>>> import numpy as np
>>> np.set_printoptions(precision=3, suppress=True, linewidth=100)
>>> arr = np.load("run17.npy")
>>> arr
array([[1, 0, 0, 0, 0, 0, 0, 0, 0],
       [0, 1, 0, 0, 0, 0, 0, 0, 0],
       [0, 0, 1, 0, 0, 0, 0, 0, 0],
       [0, 0, 0, 0, 0, 0, 0, 0, 0],
       [0, 0, 0, 0, 2, 0, 0, 0, 0],
       [0, 0, 0, 0, 0, 3, 0, 0, 0],
       [0, 0, 0, 0, 0, 0, 1, 0, 0],
       [0, 0, 0, 0, 0, 0, 0, 3, 0],
       [0, 0, 0, 0, 0, 0, 0, 0, 2]])
>>> np.abs(np.diag(np.linalg.qr(arr)[1])) > 1e-9
array([ True,  True,  True, False,  True,  True,  True,  True,  True])
>>> arr @ np.linalg.pinv(arr) @ arr
array([[1., 0., 0., 0., 0., 0., 0., 0., 0.],
       [0., 1., 0., 0., 0., 0., 0., 0., 0.],
       [0., 0., 1., 0., 0., 0., 0., 0., 0.],
       [0., 0., 0., 0., 0., 0., 0., 0., 0.],
       [0., 0., 0., 0., 2., 0., 0., 0., 0.],
       [0., 0., 0., 0., 0., 3., 0., 0., 0.],
       [0., 0., 0., 0., 0., 0., 1., 0., 0.],
       [0., 0., 0., 0., 0., 0., 0., 3., 0.],
       [0., 0., 0., 0., 0., 0., 0., 0., 2.]])
>>> np.linalg.lstsq(arr[:-1].T, arr[-1])[2]
np.int32(7)
>>> try:
...     np.linalg.inv(arr)
... except np.linalg.LinAlgError as e:
...     print("failed:", e)
... 
failed: Singular matrix
>>> round(np.trace(np.linalg.pinv(arr) @ arr), 3)
np.float64(8.0)
>>> [int(np.linalg.matrix_rank(np.linalg.matrix_power(arr, p))) for p in range(1, 10)]
[8, 8, 8, 8, 8, 8, 8, 8, 8]
>>> try:
...     np.linalg.inv(arr)
... except np.linalg.LinAlgError as e:
...     print(repr(e))
... 
LinAlgError('Singular matrix')
>>> ev, evecs = np.linalg.eigh(arr)
>>> x = np.array([-2, 0, 0, -2, 2, 2, -2, 2, 0])
>>> np.linalg.eigvalsh(arr[1:, 1:])
array([0., 1., 1., 1., 2., 2., 3., 3.])
>>> evecs * np.maximum(ev, 0) @ evecs.T
array([[1., 0., 0., 0., 0., 0., 0., 0., 0.],
       [0., 1., 0., 0., 0., 0., 0., 0., 0.],
       [0., 0., 1., 0., 0., 0., 0., 0., 0.],
       [0., 0., 0., 0., 0., 0., 0., 0., 0.],
       [0., 0., 0., 0., 2., 0., 0., 0., 0.],
       [0., 0., 0., 0., 0., 3., 0., 0., 0.],
       [0., 0., 0., 0., 0., 0., 1., 0., 0.],
       [0., 0., 0., 0., 0., 0., 0., 3., 0.],
       [0., 0., 0., 0., 0., 0., 0., 0., 2.]])
>>> x @ arr @ x
np.int64(40)
>>> M = np.array([[4, 4, 4, 0, 2, 4, 4, 0],
...     [4, 8, 4, 4, 4, 8, 6, 2],
...     [4, 4, 4, 0, 2, 4, 4, 0],
...     [0, 4, 0, 4, 2, 4, 2, 2],
...     [2, 4, 2, 2, 2, 4, 3, 1],
...     [4, 8, 4, 4, 4, 8, 6, 2],
...     [4, 6, 4, 2, 3, 6, 5, 1],
...     [0, 2, 0, 2, 1, 2, 1, 1]])
>>> Uu, s, VT = np.linalg.svd(M, full_matrices=False)
>>> (s > 1e-8).sum()
np.int64(2)
>>> Uu.shape, s.shape, VT.shape
((8, 8), (8,), (8, 8))
>>> G = M.T @ M
>>> np.round(np.linalg.svd(M, compute_uv=False) ** 2, 3) + 0
array([864.463,  43.537,   0.   ,   0.   ,   0.   ,   0.   ,   0.   ,   0.   ])
>>> np.diag(G)
array([ 84, 232,  84,  60,  58, 232, 143,  15])
>>> np.allclose(G, G.T)
True
>>> np.linalg.matrix_rank(G)
np.int64(2)
>>> np.trace(G), (M ** 2).sum()
(np.int64(908), np.int64(908))
>>> (M @ M.T).shape
(8, 8)
>>> np.allclose(M, M.T)
True
>>> np.linalg.determinant(M)
Traceback (most recent call last):
  File "<python-input-28>", line 1, in <module>
    np.linalg.determinant(M)
    ^^^^^^^^^^^^^^^^^^^^^
AttributeError: module 'numpy.linalg' has no attribute 'determinant'
>>> round(float(np.abs(np.linalg.eigvals(M)).max()), 3)
29.402
>>> np.round(np.sort(np.abs(np.linalg.eigvals(M))), 3) + 0
array([ 0.   ,  0.   ,  0.   ,  0.   ,  0.   ,  0.   ,  6.598, 29.402])
>>> M @ M
array([[ 84, 128,  84,  44,  64, 128, 106,  22],
       [128, 232, 128, 104, 116, 232, 180,  52],
       [ 84, 128,  84,  44,  64, 128, 106,  22],
       [ 44, 104,  44,  60,  52, 104,  74,  30],
       [ 64, 116,  64,  52,  58, 116,  90,  26],
       [128, 232, 128, 104, 116, 232, 180,  52],
       [106, 180, 106,  74,  90, 180, 143,  37],
       [ 22,  52,  22,  30,  26,  52,  37,  15]])
>>> round(float(np.linalg.det(M)), 3)
0.0
>>> (M + M.T) / 2
array([[4., 4., 4., 0., 2., 4., 4., 0.],
       [4., 8., 4., 4., 4., 8., 6., 2.],
       [4., 4., 4., 0., 2., 4., 4., 0.],
       [0., 4., 0., 4., 2., 4., 2., 2.],
       [2., 4., 2., 2., 2., 4., 3., 1.],
       [4., 8., 4., 4., 4., 8., 6., 2.],
       [4., 6., 4., 2., 3., 6., 5., 1.],
       [0., 2., 0., 2., 1., 2., 1., 1.]])
>>> X = np.loadtxt("layer7.csv", delimiter=",")
>>> X
array([[-2., -3.,  0.,  0.,  0.,  0.,  0.,  0.,  0.,  0.],
       [-3.,  2., -3.,  0.,  0.,  0.,  0.,  0.,  0.,  0.],
       [ 0., -3., -1., -3.,  0.,  0.,  0.,  0.,  0.,  0.],
       [ 0.,  0., -3.,  1., -3.,  0.,  0.,  0.,  0.,  0.],
       [ 0.,  0.,  0., -3.,  0., -3.,  0.,  0.,  0.,  0.],
       [ 0.,  0.,  0.,  0., -3.,  1., -3.,  0.,  0.,  0.],
       [ 0.,  0.,  0.,  0.,  0., -3.,  0., -3.,  0.,  0.],
       [ 0.,  0.,  0.,  0.,  0.,  0., -3.,  2., -3.,  0.],
       [ 0.,  0.,  0.,  0.,  0.,  0.,  0., -3.,  1., -3.],
       [ 0.,  0.,  0.,  0.,  0.,  0.,  0.,  0., -3., -2.]])
>>> W1 = np.array([[-1, -2, 2, 3],
...     [2, 2, -1, -3],
...     [-1, 1, -2, 2],
...     [3, 2, -1, 1],
...     [3, 3, 3, -3],
...     [-3, 1, 0, 1],
...     [1, 1, -2, -1],
...     [3, 3, 0, -1],
...     [-2, 1, -2, -1],
...     [-3, 1, 3, 3]])
>>> b = np.array([1, 2, 1, 2])
>>> H = np.maximum(X @ W1 + b, 0)
>>> np.linalg.matrix_rank(H)
np.int64(4)
>>> (H > 0).mean(axis=0)
array([0.5, 0.2, 0.5, 0.6])
>>> cent = np.array([[-1, 2, 4], [1, -2, 4], [-1, -3, 0], [-4, 2, 3]])
>>> (H @ cent).round(6).argmax(axis=1)
array([2, 2, 2, 2, 2, 2, 2, 2, 0, 2])
>>> H @ cent
array([[-20.,  10.,  15.],
       [ -2.,   4.,  80.],
       [-33., -15.,  18.],
       [-24.,  12.,  18.],
       [ -5., -10.,   4.],
       [-60.,  30.,  45.],
       [-10.,   3.,  10.],
       [-45., -11.,  66.],
       [  0.,   0.,   0.],
       [-14.,  23.,  52.]])
>>> A = np.loadtxt("data.csv", delimiter=",")
>>> A
array([[ 3., -2., -2.,  2.,  0.,  2.],
       [-2.,  0.,  1., -1.,  0., -1.],
       [-2.,  1.,  0., -1.,  0., -1.],
       [ 2., -1., -1.,  0.,  0.,  1.],
       [ 0.,  0.,  0.,  0., -1.,  0.],
       [ 2., -1., -1.,  1.,  0.,  0.]])
>>> # symmetric
>>> x = np.array([-3, 1, 0, 3, 3, -3])
>>> target = A @ x
>>> b, lr = np.zeros(6), 1 / np.linalg.norm(A, 2) ** 2
>>> for i in range(3):
...     b -= lr * A.T @ (A @ b - target)
...     if i % 1 == 0: print(i, round(np.linalg.norm(A @ b - target), 3))
... 
0 5.443
1 5.332
2 5.223
>>> round(float(np.linalg.cond(A)), 3)
7.0
>>> b
array([-1.825,  0.882,  0.823, -0.643,  0.18 , -1.002])
>>> np.argsort(-np.linalg.norm(M, axis=0).round(6), kind="stable")[:3]
array([1, 5, 6])
>>> [round(float(x), 3) for x in np.linalg.svd(M, compute_uv=False)[:3]]
[29.402, 6.598, 0.0]
>>> np.linalg.cond(M) > 100
np.True_
>>> np.round(np.linalg.norm(M, 2) / np.linalg.norm(M), 3)
np.float64(0.976)
>>> np.linalg.matrix_rank(M, rtol=0.1)
np.int64(2)
>>> u = np.array([1, 1, 2, 0])
>>> r1 = np.array([1, 1, 3, 3, 2, 1])
>>> J = u[:, None] + r1[None, :]
>>> J
array([[2, 2, 4, 4, 3, 2],
       [2, 2, 4, 4, 3, 2],
       [3, 3, 5, 5, 4, 3],
       [1, 1, 3, 3, 2, 1]])
>>> def softmax(z):
...     e = np.exp(z - z.max(axis=-1, keepdims=True))
...     return e / e.sum(axis=-1, keepdims=True)
... 
>>> softmax(J[0])
array([0.049, 0.049, 0.361, 0.361, 0.133, 0.049])
>>> softmax(J).sum(axis=1)
array([1., 1., 1., 1.])
>>> S = J @ J.T / np.sqrt(6)
>>> softmax(S)[0] @ J
array([2.998, 2.998, 4.998, 4.998, 3.998, 2.998])
>>> np.round(softmax(S), 3) + 0
array([[0.001, 0.001, 0.998, 0.   ],
       [0.001, 0.001, 0.998, 0.   ],
       [0.   , 0.   , 1.   , 0.   ],
       [0.011, 0.011, 0.978, 0.   ]])
>>> softmax(S).round(6).argmax(axis=1)
array([2, 2, 2, 2])
>>> np.round(softmax(S + np.triu(np.full(S.shape, -np.inf), 1)), 3) + 0
array([[1.   , 0.   , 0.   , 0.   ],
       [0.5  , 0.5  , 0.   , 0.   ],
       [0.   , 0.   , 1.   , 0.   ],
       [0.011, 0.011, 0.978, 0.   ]])
>>> F = np.load("a.npy")
>>> F
array([[  1,  -4,   2,   5,   1],
       [ -4,  16,  -8, -20,  -4],
       [  2,  -8,   4,  10,   2],
       [  5, -20,  10,  25,   5],
       [  1,  -4,   2,   5,   1]])
>>> rng = np.random.default_rng(629)
>>> idx = rng.permutation(5)
>>> idx
array([1, 3, 4, 2, 0])
>>> other = F[idx][:, idx]
>>> np.allclose(other, F)
False
>>> np.round(np.sort(np.abs(np.linalg.eigvals(other))), 3) + 0
array([ 0.,  0.,  0.,  0., 47.])
>>> np.diag(other)
array([16, 25,  1,  4,  1])
>>> Uu, s, VT = np.linalg.svd(F)
>>> evecs = VT[:(s > 1e-8).sum()]
>>> x = F[4] + -1 * F[2] + rng.integers(2) * np.eye(5)[2]
>>> x
array([-1.,  4., -1., -5., -1.])
>>> np.diag(evecs.T @ evecs)
array([0.021, 0.34 , 0.085, 0.532, 0.021])
>>> np.round(np.linalg.norm(x - evecs.T @ evecs @ x), 3)
np.float64(0.957)
>>> evecs.T @ evecs
array([[ 0.021, -0.085,  0.043,  0.106,  0.021],
       [-0.085,  0.34 , -0.17 , -0.426, -0.085],
       [ 0.043, -0.17 ,  0.085,  0.213,  0.043],
       [ 0.106, -0.426,  0.213,  0.532,  0.106],
       [ 0.021, -0.085,  0.043,  0.106,  0.021]])
>>> mat = np.load("block15.npy")
>>> mat
array([[ 5.422, -7.237,  1.712, -3.91 ],
       [ 0.748,  3.005,  9.467,  0.892],
       [ 0.821, -1.334,  8.039, -5.737],
       [-3.503,  2.174,  5.93 ,  6.916],
       [ 2.399, -1.185, -9.526,  1.45 ],
       [ 6.35 , -1.15 ,  6.984, -3.094],
       [-4.641, -1.717, -3.855,  7.788],
       [-5.455,  2.194, -8.071, -0.529],
       [-6.385, -2.013,  2.663, -6.934],
       [-1.847,  4.203, -5.027, -7.324],
       [ 7.07 , -5.07 ,  3.888, -3.032],
       [-2.326,  5.91 ,  5.028,  5.863],
       [-0.832,  8.422, -5.074,  1.624],
       [-0.305,  6.49 , -6.634,  3.711],
       [-0.409, -5.819,  0.045,  8.122],
       [-0.17 ,  0.708, -9.493,  3.059],
       [-0.486,  5.573, -4.294,  7.09 ],
       [ 0.814, -7.535, -5.586, -3.371],
       [-3.025, -6.095,  6.741,  2.876],
       [ 8.062,  2.017,  1.115,  5.449],
       [ 1.195, -9.498,  0.474,  2.852],
       [ 5.096, -2.437, -5.47 , -6.178],
       [-5.386,  8.065, -0.24 , -2.429],
       [ 2.736,  1.97 , -1.164,  9.342],
       [ 3.808,  3.337,  6.986, -5.056],
       [ 4.878, -2.101,  7.914, -3.027],
       [ 3.931, -3.577, -7.692, -3.547],
       [-3.047,  4.742, -7.447, -3.574],
       [ 2.936,  2.769,  5.24 ,  7.5  ],
       [ 0.867, -8.763, -4.653, -0.895],
       [-2.92 , -2.985, -8.96 , -1.509],
       [ 7.122,  6.148,  1.667, -2.947],
       [ 5.634, -1.88 ,  1.044,  7.977],
       [ 2.884,  4.359, -7.086, -4.74 ],
       [ 9.509,  2.348,  2.001, -0.252],
       [-0.388,  5.698, -7.112, -4.098],
       [ 0.955, -4.516, -5.683,  6.812],
       [ 5.793, -6.275,  4.438,  2.715]])
>>> O, evecs = np.linalg.qr(mat[:, :3])[0], np.linalg.qr(mat[:, 3:])[0]
>>> s = np.linalg.svd(O.T @ evecs, compute_uv=False)
>>> s
array([0.051])
>>> (s > 0.9).sum()
np.int64(0)
>>> Xs = mat - mat.mean(axis=1)
Traceback (most recent call last):
  File "<python-input-92>", line 1, in <module>
    Xs = mat - mat.mean(axis=1)
         ~~~~^~~~~~~~~~~~~~~~~~
ValueError: operands could not be broadcast together with shapes (38,4) (38,) 
>>> Xs = mat - mat.mean(axis=0)
>>> Uu, s, VT = np.linalg.svd(Xs, full_matrices=False)
>>> np.abs(Uu[:, 0]).argmax()
np.int64(7)
>>> round((s ** 2).sum() ** 2 / (s ** 4).sum(), 3)
np.float64(3.596)
>>> np.linalg.matrix_rank(Xs)
np.int64(4)
>>> s
array([37.126, 30.743, 29.564, 22.476])
>>> data = np.loadtxt("out3.csv", delimiter=",")
>>> data
array([[ 0.,  0.,  0.,  0.,  0.],
       [ 0.,  0.,  0.,  0.,  0.],
       [ 0.,  0.,  0.,  0.,  0.],
       [ 0.,  3.,  3.,  1.,  0.],
       [ 2.,  4.,  4.,  5.,  5.],
       [ 0.,  0.,  0.,  0.,  0.],
       [ 4., 10.,  7.,  6.,  8.],
       [ 2.,  3.,  0.,  0.,  3.],
       [ 0.,  0.,  0.,  0.,  0.],
       [ 3.,  0.,  2.,  0.,  2.],
       [ 1.,  3.,  2.,  3.,  3.],
       [ 2.,  3.,  0.,  0.,  3.],
       [ 0.,  0.,  0.,  0.,  0.],
       [ 1.,  1.,  2.,  2.,  2.],
       [ 2.,  3.,  0.,  0.,  3.],
       [ 0.,  0.,  0.,  0.,  0.],
       [ 0.,  0.,  0.,  0.,  0.],
       [ 5.,  3.,  2.,  0.,  5.],
       [ 1.,  3.,  2.,  3.,  3.],
       [ 2.,  4.,  4.,  5.,  5.],
       [ 4.,  1.,  4.,  2.,  4.],
       [ 3.,  0.,  2.,  0.,  2.],
       [ 7.,  7.,  6.,  5., 10.],
       [ 1.,  1.,  2.,  2.,  2.],
       [ 3.,  0.,  2.,  0.,  2.],
       [ 2.,  3.,  0.,  0.,  3.]])
>>> idx = data[:, 0] > np.median(data[:, 0])
>>> u = data[idx].mean(axis=0) - data[~idx].mean(axis=0)
>>> ((data - data.mean(axis=0)) @ u > 0).astype(int)
array([0, 0, 0, 0, 1, 0, 1, 1, 0, 0, 1, 1, 0, 0, 1, 0, 0, 1, 1, 1, 1, 0, 1, 0, 0, 1])
>>> round((((data - data.mean(axis=0)) @ u > 0) == idx).mean(), 3)
np.float64(0.808)
